$ python3 -q
>>> import numpy as np
>>> np.set_printoptions(precision=3, suppress=True, linewidth=120, floatmode="fixed")
>>> def rd(a):
...     return np.round(a, 3) + 0
... 
>>> X = np.array([[3.3, 1.0, 2.0, 3.0],
...     [1.0, 0.3, 0.0, 2.0],
...     [0.0, 3.0, 1.3, 2.0],
...     [3.0, 1.0, 2.0, 3.3]])
>>> print(X)
[[3.300 1.000 2.000 3.000]
 [1.000 0.300 0.000 2.000]
 [0.000 3.000 1.300 2.000]
 [3.000 1.000 2.000 3.300]]
>>> U, sv, Vh = np.linalg.svd(X, full_matrices=False)
>>> print(rd(np.cumsum(sv ** 2) / np.sum(sv ** 2)))
[0.867 0.982 0.999 1.000]
>>> print(rd(np.sqrt((sv ** 2).sum())), rd(np.linalg.norm(X)))
8.34 8.34
>>> print(rd(sv / sv[0]))
[1.000 0.364 0.141 0.025]
>>> print(rd(np.abs(Vh[0])))
[0.548 0.312 0.387 0.673]
>>> f = np.array([5, 8, 2, 7])
>>> M2 = X + np.outer(f, np.eye(4)[2])
>>> print(rd(np.linalg.det(M2) / np.linalg.det(X)), rd(1 + np.linalg.solve(X, f)[2]))
-0.516 -0.516
>>> print(M2)
[[3.300 1.000 7.000 3.000]
 [1.000 0.300 8.000 2.000]
 [0.000 3.000 3.300 2.000]
 [3.000 1.000 9.000 3.300]]
>>> rng = np.random.default_rng(86634)
>>> z = rng.permutation(4)
>>> print(z)
[1 0 2 3]
>>> M2 = X[z][:, z]
>>> print(np.trace(M2))
8.2
>>> print(np.allclose(M2, X))
False
>>> print(rd(np.linalg.det(M2)), rd(np.linalg.det(X[z])))
4.607 -4.607
>>> M = np.load("test13.npy")
>>> print(M)
[[ 0  0  0  0]
 [-4  4  0  0]
 [ 0  0  0  0]
 [-2  2 -2  2]]
>>> print(np.argsort(-np.linalg.norm(M, axis=0).round(6), kind="stable")[:3])
[0 1 2]
>>> print(np.linalg.cond(M) > 100)
True
>>> print(rd(np.linalg.norm(M, 2) / np.linalg.norm(M)))
0.934
>>> print([round(float(x), 3) for x in np.linalg.svd(M, compute_uv=False)[:3]])
[6.472, 2.472, 0.0]
>>> U, sv, Vh = np.linalg.svd(M)
>>> evecs = Vh[:(sv > 1e-8).sum()]
>>> x = M[1] + -1 * M[3] + rng.integers(2) * np.eye(4)[0]
>>> print(x)
[-1.000  2.000  2.000 -2.000]
>>> print(rd(np.linalg.norm(x - evecs.T @ evecs @ x)))
0.707
>>> print(rd(np.linalg.eigvals(M).sum().real))
6.0
>>> print(rd(np.linalg.det(2 * M)), rd(np.linalg.det(M)))
0.0 0.0
>>> print(np.kron(np.eye(2, dtype=int), M))
[[ 0  0  0  0  0  0  0  0]
 [-4  4  0  0  0  0  0  0]
 [ 0  0  0  0  0  0  0  0]
 [-2  2 -2  2  0  0  0  0]
 [ 0  0  0  0  0  0  0  0]
 [ 0  0  0  0 -4  4  0  0]
 [ 0  0  0  0  0  0  0  0]
 [ 0  0  0  0 -2  2 -2  2]]
>>> print(np.poly(M))
[ 1.000 -6.000  8.000  0.000  0.000]
>>> print(rd(np.linalg.eigvals(M)))
[2.000 4.000 0.000 0.000]
>>> print(np.linalg.matrix_power(M - np.diag(np.diag(M)), 4))
[[0 0 0 0]
 [0 0 0 0]
 [0 0 0 0]
 [0 0 0 0]]
>>> print(np.linalg.matrix_rank(M - M[0, 0] * np.eye(4)))
2
>>> print([int(np.linalg.matrix_rank(np.linalg.matrix_power(M, p))) for p in range(1, 5)])
[2, 2, 2, 2]
>>> try:
...     np.linalg.inv(M)
... except np.linalg.LinAlgError as e:
...     print("failed:", e)
... 
failed: Singular matrix
>>> print(M @ M)
[[  0   0   0   0]
 [-16  16   0   0]
 [  0   0   0   0]
 [-12  12  -4   4]]
>>> feats = np.array([[2, 1, 0], [8, 7, 8], [3, 6, 1]])
>>> print(feats @ feats)
[[ 12   9   8]
 [ 96 105  64]
 [ 57  51  49]]
>>> print((feats - feats.T) / 2)
[[ 0.000 -3.500 -1.500]
 [ 3.500  0.000  1.000]
 [ 1.500 -1.000  0.000]]
>>> print((feats + feats.T) / 2)
[[2.000 4.500 1.500]
 [4.500 7.000 7.000]
 [1.500 7.000 1.000]]
>>> print(np.trace(feats))
10
>>> print(np.allclose(feats @ feats.T, feats.T @ feats))
False
>>> proj = np.triu(np.array([[7, 0, 7], [6, 2, 5], [6, 6, 6]]), 1) + np.eye(3)
>>> M2 = proj @ feats @ np.linalg.inv(proj)
>>> print(np.trace(M2), np.trace(feats))
10.0 10
>>> print(rd(np.poly(M2)))
[  1.000 -10.000 -33.000  66.000]
>>> print(proj @ feats - feats @ proj)
[[ 21.000  42.000 -12.000]
 [ 15.000  30.000 -86.000]
 [  0.000   0.000 -51.000]]
>>> print(M2)
[[  23.000   43.000 -369.000]
 [  23.000   37.000 -333.000]
 [   3.000    6.000  -50.000]]
>>> print(np.linalg.matrix_rank(M2))
3
>>> M2 = np.array([[-9, 7], [9, -6], [3, 0]])
>>> print(feats @ M2)
[[ -9   8]
 [ 15  14]
 [ 30 -15]]
>>> print(np.vstack([feats, M2.T]).shape)
(5, 3)
>>> print(np.linalg.matrix_rank(feats @ M2))
2
>>> print(np.einsum("ij->j", feats))
[13 14  9]
>>> M2 @ feats
Traceback (most recent call last):
  File "<python-input-60>", line 1, in <module>
    M2 @ feats
    ~~~^~~~~~~
ValueError: matmul: Input operand 1 has a mismatch in its core dimension 0, with gufunc signature (n?,k),(k,m?)->(n?,m?) (size 3 is different from 2)
>>> t3 = np.stack([feats, 3 * feats, feats[::-1]])
>>> print(np.linalg.matrix_rank(t3.reshape(3, -1)))
2
>>> print(rd(np.linalg.det(t3)))
[  -66.000 -1782.000    66.000]
>>> A = np.load("dump.npy")
>>> print(A)
[[ 1  0  0  0]
 [ 2  1  0  0]
 [-1  2  1  0]
 [-2 -2  1  1]]
>>> W1 = np.array([[9, 9, 9, 1, 8], [0, 8, 6, 1, 6], [7, 2, 0, 2, 5], [2, 1, 5, 2, 4]])
>>> beta = np.array([-3, -3, -2, 0, -3])
>>> H = np.maximum(A @ W1 + beta, 0)
>>> print(np.linalg.matrix_rank(H))
3
>>> print((H > 0).astype(int))
[[1 1 1 1 1]
 [1 1 1 1 1]
 [0 1 1 1 1]
 [0 0 0 0 0]]
>>> C = np.array([[1, -1, -1], [-3, -2, -1], [-3, 3, -3], [1, 3, 3], [2, 0, -2]])
>>> print(H @ C)
[[ -22    6  -40]
 [ -79   14 -133]
 [  -6    0  -12]
 [   0    0    0]]
>>> print((H @ C).round(6).argmax(axis=1))
[1 1 1 0]
>>> print(W1 @ C)
[[-28   3 -58]
 [-29   5 -35]
 [ 13  -5 -13]
 [ -6  17 -20]]
>>> O, r_ = np.linalg.qr(A)
>>> print(rd(np.abs(np.diag(r_))))
[3.162 2.720 0.952 0.122]
>>> print(np.trace(O @ O.T))
4.0
>>> print(rd(r_))
[[-3.162 -1.265  0.949  0.632]
 [ 0.000 -2.720 -0.441  0.441]
 [ 0.000  0.000 -0.952 -0.625]
 [ 0.000  0.000  0.000  0.122]]
>>> print(rd(O.T @ O))
[[1.000 0.000 0.000 0.000]
 [0.000 1.000 0.000 0.000]
 [0.000 0.000 1.000 0.000]
 [0.000 0.000 0.000 1.000]]
>>> print(rd(abs(r_[0, 0])), rd(np.linalg.norm(A[:, 0])))
3.162 3.162
>>> evals, evecs = np.linalg.eig(A)
>>> print(np.prod(evals))
1.0
>>> print(evals)
[1.000 1.000 1.000 1.000]
>>> print(rd(np.sort(np.linalg.eigvals(A @ A))))
[1.000 1.000 1.000 1.000]
>>> print(np.linalg.matrix_power(A - np.diag(np.diag(A)), 4))
[[0 0 0 0]
 [0 0 0 0]
 [0 0 0 0]
 [0 0 0 0]]
>>> print(np.prod(np.diag(A)), rd(np.linalg.det(A)))
1 1.0
>>> print(A @ A)
[[ 1  0  0  0]
 [ 4  1  0  0]
 [ 2  4  1  0]
 [-9 -2  2  1]]
>>> print([int(np.linalg.matrix_rank(np.linalg.matrix_power(A, p))) for p in range(1, 5)])
[4, 4, 4, 4]
>>> print(np.linalg.matrix_rank(A - A[0, 0] * np.eye(4)))
3
>>> K = np.load("data.npy")
>>> print(K)
[[-1.108 20.623 80.148]
 [ 0.959 17.506 81.140]
 [-0.935 19.836 79.578]
 [-0.203 19.138 78.950]
 [ 1.139 20.649 82.376]
 [-1.240 20.761 79.159]
 [ 0.008 20.592 80.032]
 [ 0.717 19.582 79.424]
 [-0.203 19.816 80.970]
 [-0.458 21.009 81.727]
 [ 1.530 19.627 79.608]
 [ 0.287 19.031 80.933]
 [ 0.121 20.212 79.914]
 [-0.779 20.780 79.713]
 [ 0.636 21.277 77.261]
 [-0.182 21.929 81.262]]
>>> theta = np.radians(90)
>>> r_ = np.eye(3)
>>> r_[1, 1] = r_[0, 0] = np.cos(theta)
>>> r_[1, 0], r_[0, 1] = -np.sin(theta), np.sin(theta)
>>> print(rd(r_))
[[ 0.000  1.000  0.000]
 [-1.000  0.000  0.000]
 [ 0.000  0.000  1.000]]
>>> M2 = K @ r_.T
>>> print(rd(M2))
[[20.623  1.108 80.148]
 [17.506 -0.959 81.140]
 [19.836  0.935 79.578]
 [19.138  0.203 78.950]
 [20.649 -1.139 82.376]
 [20.761  1.240 79.159]
 [20.592 -0.008 80.032]
 [19.582 -0.717 79.424]
 [19.816  0.203 80.970]
 [21.009  0.458 81.727]
 [19.627 -1.530 79.608]
 [19.031 -0.287 80.933]
 [20.212 -0.121 79.914]
 [20.780  0.779 79.713]
 [21.277 -0.636 77.261]
 [21.929  0.182 81.262]]
>>> print(np.allclose(np.linalg.norm(K, axis=1), np.linalg.norm(M2, axis=1)))
True
